% ipython --no-banner

In [1]: import numpy as np

In [2]: np.set_printoptions(suppress=True, linewidth=160)

In [3]: def tidy(a):
   ...:     return np.round(a, 1) + 0
   ...: 

In [4]: mat = np.load("block2.npy")

In [5]: tidy(mat)
Out[5]: 
array([[ 0. ,  0.8, -0.2, -0.5,  0.1,  0.6, -0.6],
       [ 0.8,  0.7, -0.9, -0.9, -0.3, -0.2,  0.2],
       [-0.2, -0.9,  1.5,  0.7, -0.3,  0.2,  0.4],
       [-0.5, -0.9,  0.7,  0.8, -0.1, -0.1,  0. ],
       [ 0.1, -0.3, -0.3, -0.1, -1.2,  0.3, -1.7],
       [ 0.6, -0.2,  0.2, -0.1,  0.3,  0.3,  0.2],
       [-0.6,  0.2,  0.4,  0. , -1.7,  0.2, -1.2]])

In [6]: tidy(mat[2] @ mat[5])
Out[6]: np.float64(0.4)

In [7]: tidy(np.linalg.norm(mat, "nuc"))
Out[7]: np.float64(9.0)

In [8]: tidy(np.linalg.norm(mat, axis=1))
Out[8]: array([1.3, 1.7, 2. , 1.5, 2.1, 0.8, 2.2])

In [9]: tidy(np.linalg.norm(mat[2] - mat[5]))
Out[9]: np.float64(1.9)

In [10]: tidy(np.linalg.norm(mat) ** 2 / np.linalg.norm(mat, 2) ** 2)
Out[10]: np.float64(2.3)

In [11]: tidy(np.linalg.norm(mat, axis=0))
Out[11]: array([1.3, 1.7, 2. , 1.5, 2.1, 0.8, 2.2])

In [12]: r0 = np.array([0, 0, 3, 1, 4, 2, 1, 4, 3])

In [13]: J = r0[np.abs(np.subtract.outer(np.arange(9), np.arange(9)))]

In [14]: J
Out[14]: 
array([[0, 0, 3, 1, 4, 2, 1, 4, 3],
       [0, 0, 0, 3, 1, 4, 2, 1, 4],
       [3, 0, 0, 0, 3, 1, 4, 2, 1],
       [1, 3, 0, 0, 0, 3, 1, 4, 2],
       [4, 1, 3, 0, 0, 0, 3, 1, 4],
       [2, 4, 1, 3, 0, 0, 0, 3, 1],
       [1, 2, 4, 1, 3, 0, 0, 0, 3],
       [4, 1, 2, 4, 1, 3, 0, 0, 0],
       [3, 4, 1, 2, 4, 1, 3, 0, 0]])

In [15]: r0 = np.array([-8, -5, -2, 1, 7, -2, 7, 2, -5])

In [16]: other = J + np.outer(r0, np.eye(9)[3])

In [17]: tidy(np.linalg.det(other) / np.linalg.det(J)), tidy(1 + np.linalg.solve(J, r0)[3])
Out[17]: (np.float64(-2.4), np.float64(-2.4))

In [18]: print(other)
[[ 0.  0.  3. -7.  4.  2.  1.  4.  3.]
 [ 0.  0.  0. -2.  1.  4.  2.  1.  4.]
 [ 3.  0.  0. -2.  3.  1.  4.  2.  1.]
 [ 1.  3.  0.  1.  0.  3.  1.  4.  2.]
 [ 4.  1.  3.  7.  0.  0.  3.  1.  4.]
 [ 2.  4.  1.  1.  0.  0.  0.  3.  1.]
 [ 1.  2.  4.  8.  3.  0.  0.  0.  3.]
 [ 4.  1.  2.  6.  1.  3.  0.  0.  0.]
 [ 3.  4.  1. -3.  4.  1.  3.  0.  0.]]

In [19]: np.linalg.matrix_rank(np.linalg.inv(other) - np.linalg.inv(J), tol=1e-8)
Out[19]: np.int64(1)

In [20]: Q, Rm = np.linalg.qr(other)

In [21]: tidy(abs(Rm[0, 0])), tidy(np.linalg.norm(other[:, 0]))
Out[21]: (np.float64(7.5), np.float64(7.5))

In [22]: print(Q.shape, Rm.shape)
(9, 9) (9, 9)

In [23]: E = np.array([[5.0, 1.0, 0.0, 0.0],
    ...:     [0.0, 5.0, 1.0, 0.0],
    ...:     [0.0, 0.0, 5.0, 1.0],
    ...:     [0.0, 0.0, 0.0, 5.0]])

In [24]: Q = E.astype(float).copy()

In [25]: for j in range(4):
    ...:     Q[:, j] -= Q[:, :j] @ (Q[:, :j].T @ Q[:, j])
    ...:     Q[:, j] /= np.linalg.norm(Q[:, j])
    ...: 

In [26]: print(Q.T @ E)
[[5. 1. 0. 0.]
 [0. 5. 1. 0.]
 [0. 0. 5. 1.]
 [0. 0. 0. 5.]]

In [27]: Q
Out[27]: 
array([[1., 0., 0., 0.],
       [0., 1., 0., 0.],
       [0., 0., 1., 0.],
       [0., 0., 0., 1.]])

In [28]: Q, vecs = np.linalg.qr(E[:, :3])[0], np.linalg.qr(E[:, 3:])[0]

In [29]: sv = np.linalg.svd(Q.T @ vecs, compute_uv=False)

In [30]: tidy(np.linalg.norm(Q @ Q.T - vecs @ vecs.T, 2))
Out[30]: np.float64(1.0)

In [31]: (sv > 0.9).sum()
Out[31]: np.int64(0)

In [32]: tidy(np.degrees(np.arccos(sv.clip(0, 1))))
Out[32]: array([78.7])

In [33]: r0 = np.array([3, 3, 0, 2])

In [34]: other = E + np.outer(r0, np.eye(4)[3])

In [35]: np.linalg.matrix_rank(other - E)
Out[35]: np.int64(1)

In [36]: print(tidy(np.linalg.det(other) / np.linalg.det(E)), tidy(1 + np.linalg.solve(E, r0)[3]))
1.4 1.4

In [37]: print(other)
[[5. 1. 0. 3.]
 [0. 5. 1. 3.]
 [0. 0. 5. 1.]
 [0. 0. 0. 7.]]

In [38]: proj = np.triu(np.array([[-2, 2, -2, 1], [2, 0, -1, -1], [0, 2, 1, 1], [-2, 2, -1, 2]]), 1) + np.eye(4)

In [39]: other = proj @ E @ np.linalg.inv(proj)

In [40]: proj @ E - E @ proj
Out[40]: 
array([[ 0.,  0.,  3., -1.],
       [ 0.,  0.,  0., -2.],
       [ 0.,  0.,  0.,  0.],
       [ 0.,  0.,  0.,  0.]])

In [41]: np.trace(other), np.trace(E)
Out[41]: (np.float64(20.0), np.float64(20.0))

In [42]: np.linalg.matrix_rank(other)
Out[42]: np.int64(4)

In [43]: np.poly(other)
Out[43]: array([   1.,  -20.,  150., -500.,  625.])

In [44]: print(tidy(np.linalg.det(other)))
625.0

In [45]: theta = np.radians(36)

In [46]: Rm = np.eye(4)

In [47]: Rm[3, 3] = Rm[0, 0] = np.cos(theta)

In [48]: Rm[3, 0], Rm[0, 3] = -np.sin(theta), np.sin(theta)

In [49]: tidy(Rm)
Out[49]: 
array([[ 0.8,  0. ,  0. ,  0.6],
       [ 0. ,  1. ,  0. ,  0. ],
       [ 0. ,  0. ,  1. ,  0. ],
       [-0.6,  0. ,  0. ,  0.8]])

In [50]: other = E @ Rm.T

In [51]: tidy(other)
Out[51]: 
array([[ 4. ,  1. ,  0. , -2.9],
       [ 0. ,  5. ,  1. ,  0. ],
       [ 0.6,  0. ,  5. ,  0.8],
       [ 2.9,  0. ,  0. ,  4. ]])

In [52]: tidy(np.abs(other - E).max(axis=0))
Out[52]: array([2.9, 0. , 0. , 2.9])

In [53]: np.allclose(np.linalg.norm(E, axis=1), np.linalg.norm(other, axis=1))
Out[53]: True

In [54]: np.allclose(E @ E.T, other @ other.T)
Out[54]: True

In [55]: cent = 20 * np.array([[0.3, -0.8, -0.7, 0.5, -0.2, 2.4], [-0.2, 0.3, 0.7, 0.0, -1.2, -0.3]])

In [56]: rng = np.random.default_rng(89)

In [57]: labels = rng.integers(0, 2, 31)

In [58]: W0 = cent[labels] + rng.normal(size=(31, 6))

In [59]: tidy(W0)
Out[59]: 
array([[ -6.1,   5. ,  13.9,   0.8, -23.1,  -6.7],
       [ -4.8,   5.9,  15.1,   0.8, -23.6,  -5.4],
       [  5.5, -17.9, -14.2,   9.4,  -5.7,  45.6],
       [ -4.3,   6.7,  13.5,   0.5, -25.8,  -6.7],
       [  7.6, -16.2, -14.3,  10.2,  -3.4,  47.2],
       [ -3.9,   4.9,  15.2,  -0.4, -23.1,  -7.1],
       [  7.1, -16.6, -15. ,  10.9,  -4.2,  47.6],
       [  6.5, -16.1, -15.9,   9.6,  -4.3,  48.5],
       [ -4.1,   4.7,  13.4,  -1.6, -22.8,  -6.7],
       [ -3.7,   7.1,  14.2,   1.6, -23. ,  -5.9],
       [  5.6, -15.6, -14.1,  11.2,  -3.9,  49. ],
       [ -4.7,   6. ,  13.5,  -0.3, -22.1,  -5.4],
       [  6. , -16.5, -12.6,   9.7,  -4.8,  47.3],
       [ -2.7,   5.3,  13.2,   0.3, -24.7,  -7.3],
       [  5.2, -16.6, -14.8,  10.9,  -3.5,  46.8],
       [ -4.5,   6.5,  15. ,   1.1, -25. ,  -6.4],
       [ -3.7,   5.7,  13.9,   0.7, -22.8,  -5. ],
       [  8.1, -13. , -12.7,  10.2,  -4.2,  49.1],
       [  6.1, -14.6, -14.5,   9.7,  -3.7,  47. ],
       [  6.2, -15.9, -14.2,   9.9,  -3.7,  49.2],
       [ -1.9,   5.7,  13.6,  -0.1, -24.3,  -6.2],
       [  5.1, -17.1, -14.1,  11.5,  -3.6,  48.7],
       [ -4.4,   5.1,  13. ,  -0.6, -23.5,  -5.4],
       [ -2. ,   6.7,  13.2,  -0.1, -24.1,  -5.9],
       [  6.1, -16.3, -15.7,   9.2,  -5.1,  48.1],
       [ -3.4,   6.1,  13. ,   0.3, -22.7,  -7.1],
       [  5. , -18.1, -12.5,   8.7,  -3.7,  48.4],
       [  6.7, -16.8, -12.6,   9.3,  -4.3,  48.1],
       [  6.4, -15.9, -11.4,  10.6,  -5.8,  47. ],
       [ -3.7,   7.6,  13.9,  -3.3, -24.8,  -7.3],
       [ -4.6,   6.4,  13.8,   0.2, -25.7,  -6.4]])

In [60]: Xc = W0 - W0.mean(axis=0)

In [61]: left, sv, Vh = np.linalg.svd(Xc, full_matrices=False)

In [62]: np.abs(left[:, 0]).argmax()
Out[62]: np.int64(21)

In [63]: labels = W0[:, 5] > np.median(W0[:, 5])

In [64]: r0 = W0[labels].mean(axis=0) - W0[~labels].mean(axis=0)

In [65]: print(tidy(r0))
[ 10.1 -22.2 -27.7  10.1  19.5  54.1]

In [66]: np.argsort(-np.abs(r0).round(6), kind="stable")
Out[66]: array([5, 2, 1, 4, 0, 3])

In [67]: other = np.array([[5, 3, 4, 3],
    ...:     [0, 3, 3, 4],
    ...:     [0, 0, 0, 5],
    ...:     [3, 4, 0, 2],
    ...:     [3, 0, 0, 0],
    ...:     [4, 3, 4, 2],
    ...:     [5, 0, 4, 4],
    ...:     [5, 1, 1, 5],
    ...:     [1, 3, 0, 0]])

In [68]: cent = np.array([[1, 3, 0, 2, 0, 0, 1, 1],
    ...:     [3, 1, 0, 3, 0, 0, 1, 0],
    ...:     [3, 2, 3, 0, 2, 2, 2, 1],
    ...:     [2, 1, 0, 0, 2, 1, 2, 1]])

In [69]: A = other @ cent + 0.3 * rng.normal(size=(9, 8))

In [70]: tidy(A)
Out[70]: 
array([[32.2, 29.2, 11.7, 19.3, 14.3, 11.1, 22.3, 12.1],
       [26. , 13.1,  8.8,  9.2, 14. , 10.1, 16.8,  7.2],
       [ 9.8,  4.7, -0.1, -0.2, 10.3,  5.3, 10.2,  5. ],
       [19. , 15.3, -0.3, 17.9,  4.1,  2.2, 10.8,  5.8],
       [ 3.4,  8.5,  0.1,  5.6,  0.1,  0.4,  2.8,  3.2],
       [29.1, 25. , 12.3, 17.3, 11.8,  9.6, 19. , 10.5],
       [25.5, 27.1, 12.3, 10. , 15.8, 12. , 21.1, 12.7],
       [21.4, 23. ,  2.9, 13.3, 11.9,  6.8, 17.7, 11.2],
       [ 9.6,  6.1,  0.3, 11.3,  0.1, -0.2,  4.2,  0.3]])

In [71]: other = A / np.sqrt((A ** 2).mean(axis=1, keepdims=True))

In [72]: np.linalg.matrix_rank(other) == np.linalg.matrix_rank(A)
Out[72]: np.True_

In [73]: tidy(other[1])
Out[73]: array([1.8, 0.9, 0.6, 0.6, 1. , 0.7, 1.2, 0.5])

In [74]: vec = np.array([0, 0, -1, -1, -3, -1, 3, -1])

In [75]: target = A @ vec

In [76]: b, lr = np.zeros(8), 1 / np.linalg.norm(A, 2) ** 2

In [77]: for i in range(10):
    ...:     b -= lr * A.T @ (A @ b - target)
    ...:     if i % 2 == 0: print(i, round(np.linalg.norm(A @ b - target), 1))
    ...: 
0 16.2
2 15.4
4 14.7
6 14.0
8 13.4

In [78]: tidy(b)
Out[78]: array([-0.3, -0.2, -0.2,  0. , -0.2, -0.2, -0.2, -0.1])

In [79]: vec = np.array([2, 2, 2, -2, -2, 2, 2, -2])

In [80]: target = A @ vec

In [81]: tidy(target)
Out[81]: array([121.5,  89. ,  29.5,  38.2,  12.4, 110.7, 119.1,  70.8,  16.8])

In [82]: tidy(np.linalg.solve(A.T @ A, A.T @ target))
Out[82]: array([ 2.,  2.,  2., -2., -2.,  2.,  2., -2.])

In [83]: tidy(np.linalg.pinv(A) @ A)
Out[83]: 
array([[1., 0., 0., 0., 0., 0., 0., 0.],
       [0., 1., 0., 0., 0., 0., 0., 0.],
       [0., 0., 1., 0., 0., 0., 0., 0.],
       [0., 0., 0., 1., 0., 0., 0., 0.],
       [0., 0., 0., 0., 1., 0., 0., 0.],
       [0., 0., 0., 0., 0., 1., 0., 0.],
       [0., 0., 0., 0., 0., 0., 1., 0.],
       [0., 0., 0., 0., 0., 0., 0., 1.]])

In [84]: target = target + 0.1 * rng.normal(size=9)

In [85]: tidy(target)
Out[85]: array([121.5,  89.1,  29.5,  38.1,  12.3, 110.6, 119.2,  70.7,  16.8])

In [86]: b, *_ = np.linalg.lstsq(A, target)

In [87]: tidy(np.linalg.norm(target - A @ b))
Out[87]: np.float64(0.0)

In [88]: print(tidy(b))
[ 2.2  2.1  1.9 -2.2 -2.3  2.   2.2 -2.1]

In [89]: tidy(A.T @ (target - A @ b))
Out[89]: array([0., 0., 0., 0., 0., 0., 0., 0.])

In [90]: gram = A.T @ A

In [91]: print(tidy(np.trace(gram)), tidy((A ** 2).sum()))
13939.9 13939.9

In [92]: theta = np.radians(120)

In [93]: Rm = np.eye(8)

In [94]: Rm[4, 4] = Rm[5, 5] = np.cos(theta)

In [95]: Rm[4, 5], Rm[5, 4] = -np.sin(theta), np.sin(theta)

In [96]: tidy(Rm)
Out[96]: 
array([[ 1. ,  0. ,  0. ,  0. ,  0. ,  0. ,  0. ,  0. ],
       [ 0. ,  1. ,  0. ,  0. ,  0. ,  0. ,  0. ,  0. ],
       [ 0. ,  0. ,  1. ,  0. ,  0. ,  0. ,  0. ,  0. ],
       [ 0. ,  0. ,  0. ,  1. ,  0. ,  0. ,  0. ,  0. ],
       [ 0. ,  0. ,  0. ,  0. , -0.5, -0.9,  0. ,  0. ],
       [ 0. ,  0. ,  0. ,  0. ,  0.9, -0.5,  0. ,  0. ],
       [ 0. ,  0. ,  0. ,  0. ,  0. ,  0. ,  1. ,  0. ],
       [ 0. ,  0. ,  0. ,  0. ,  0. ,  0. ,  0. ,  1. ]])

In [97]: other = A @ Rm.T

In [98]: tidy(np.linalg.det(Rm)), np.trace(Rm)
Out[98]: (np.float64(1.0), np.float64(5.0))

In [99]: m1 = np.load("mat.npy")

In [100]: print(m1)
[[ 0.5  0.3  0.7  0.   0.2  1.6 -0.7  0.3  0.3 -2.3  0.6]
 [ 1.  -0.1  1.6 -0.6  0.5  0.   1.1 -1.2 -1.2  0.3 -1.1]
 [-2.6 -0.6 -3.6  0.7  1.3  1.6 -0.4  2.4 -1.8 -0.1 -0.1]
 [-2.1  0.3  0.1  0.5  1.1 -1.1 -1.6 -5.1 -0.8  0.8  0.3]
 [ 0.1  2.3  1.2 -0.3 -0.5 -0.5  0.4  0.  -0.9 -1.  -0.8]]

In [101]: def softmax(z):
     ...:     e = np.exp(z - z.max(axis=-1, keepdims=True))
     ...:     return e / e.sum(axis=-1, keepdims=True)
     ...: 

In [102]: tidy(softmax(m1[3] + 2))
Out[102]: array([0. , 0.1, 0.1, 0.1, 0.3, 0. , 0. , 0. , 0. , 0.2, 0.1])

In [103]: print(tidy(softmax(m1[3])))
[0.  0.1 0.1 0.1 0.3 0.  0.  0.  0.  0.2 0.1]

In [104]: scores = m1 @ m1.T / np.sqrt(11)

In [105]: print(tidy(softmax(scores)[3] @ m1))
[-2.1  0.3  0.1  0.5  1.1 -1.1 -1.6 -5.1 -0.8  0.8  0.3]

In [106]: tidy(softmax(scores))
Out[106]: 
array([[0.8, 0. , 0. , 0. , 0.1],
       [0. , 0.7, 0. , 0.1, 0.1],
       [0. , 0. , 1. , 0. , 0. ],
       [0. , 0. , 0. , 1. , 0. ],
       [0.1, 0.1, 0. , 0. , 0.8]])

In [107]: data = np.load("case10.npy")

In [108]: data
Out[108]: 
array([[-1.4, -0.8, -1.9,  3.4],
       [ 0.6,  4.4,  4.1, -2. ],
       [ 0. ,  3.8,  4.1, -3. ],
       [ 3.1, -7.2,  0.3,  2. ],
       [ 0. , -1.2, -2.6,  2.8],
       [ 0.6, -6.7, -1.3,  1.4],
       [-0.8, -0.2, -2.2,  2.9],
       [ 4.3,  2.6,  7.5, -3.2],
       [ 0.5, -4.9,  0.7,  0.8],
       [ 4.7,  4.6,  4.7, -4.6],
       [ 2. , -9.5, -1.3,  1.8],
       [-2.9, -0.8, -2.2,  2.5],
       [ 1.7,  3.5,  6.2, -3.5],
       [ 2.9, -6.9, -0.5, -0.6],
       [ 2. , -5.3, -0.3,  1.9],
       [ 1.6, -6.6,  0.9,  0.7],
       [ 2.6,  4.7,  5.8, -3.7],
       [-3.3,  0.3, -2.8,  4.3],
       [ 0.6, -8.4,  0.2,  1.1],
       [ 0.8, -7.8, -0.6, -0.6],
       [-2.3,  1.7, -3.3,  3.3],
       [ 4.1,  4. ,  7.4, -2.3],
       [-2.1, -8.3,  1.8, -0.3],
       [-2.3,  0.6, -1.4,  4.3],
       [ 2.7, -7. ,  0.4,  1.8],
       [ 1.1, -6.8,  2.1,  1.3],
       [ 1.9,  4.5,  4.9, -3. ],
       [ 0.2, -8.1, -0.6,  1.4],
       [-2.8,  0.1, -2. ,  2. ],
       [-2.4,  2.2, -2.7,  2.2],
       [-1. ,  0.7, -0.5,  1.5],
       [ 3.4,  3.1,  7.9, -1.7],
       [ 2.6,  3.2,  4.9, -3.9],
       [ 1.2, -7.5,  0.6,  2.2],
       [-1.6,  0.8, -2.3,  3.2]])

In [109]: gram = data.T @ data

In [110]: np.allclose(gram, gram.T)
Out[110]: True

In [111]: tidy(gram)
Out[111]: 
array([[ 183.6,  -32.6,  205.9, -122.5],
       [ -32.6,  911.9,  192.7, -217. ],
       [ 205.9,  192.7,  420.8, -244.8],
       [-122.5, -217. , -244.8,  233.7]])

In [112]: tidy(np.diag(gram))
Out[112]: array([183.6, 911.9, 420.8, 233.7])
